>>> import numpy as np
>>> np.set_printoptions(suppress=True, linewidth=140)
>>> W0 = np.load("out0.npy")
>>> W0
array([[4., 3., 0., 3., 0., 0.],
       [3., 4., 0., 3., 0., 0.],
       [0., 0., 4., 0., 0., 0.],
       [3., 3., 0., 4., 0., 0.],
       [0., 0., 0., 0., 4., 3.],
       [0., 0., 0., 0., 3., 4.]])
>>> vals, V = np.linalg.eigh(W0)
>>> vec = np.array([3, 2, 3, 0, 2, 2])
>>> np.round(V * np.abs(vals) @ V.T, 2)
array([[4., 3., 0., 3., 0., 0.],
       [3., 4., 0., 3., 0., 0.],
       [0., 0., 4., 0., 0., 0.],
       [3., 3., 0., 4., 0., 0.],
       [0., 0., 0., 0., 4., 3.],
       [0., 0., 0., 0., 3., 4.]])
>>> np.round(np.linalg.eigvalsh(W0[1:, 1:]), 2)
array([1., 1., 4., 7., 7.])
>>> np.round(V * np.maximum(vals, 0) @ V.T, 2)
array([[4., 3., 0., 3., 0., 0.],
       [3., 4., 0., 3., 0., 0.],
       [0., 0., 4., 0., 0., 0.],
       [3., 3., 0., 4., 0., 0.],
       [0., 0., 0., 0., 4., 3.],
       [0., 0., 0., 0., 3., 4.]])
>>> vec @ W0 @ vec
np.float64(180.0)
>>> (np.sign(V[:, -1].round(6)) == np.sign(V[0, -1].round(6))).astype(int)
array([1, 1, 0, 1, 0, 0])
>>> O, R = np.linalg.qr(W0)
>>> round(float(abs(R[0, 0])), 2), round(np.linalg.norm(W0[:, 0]), 2)
(5.83, np.float64(5.83))
>>> O.round(2)
array([[-0.69,  0.63,  0.  , -0.37,  0.  ,  0.  ],
       [-0.51, -0.78,  0.  , -0.37,  0.  ,  0.  ],
       [-0.  ,  0.  ,  1.  ,  0.  ,  0.  ,  0.  ],
       [-0.51, -0.06, -0.  ,  0.86,  0.  ,  0.  ],
       [-0.  , -0.  , -0.  , -0.  , -0.8 , -0.6 ],
       [-0.  , -0.  , -0.  , -0.  , -0.6 ,  0.8 ]])
>>> O.shape, R.shape
((6, 6), (6, 6))
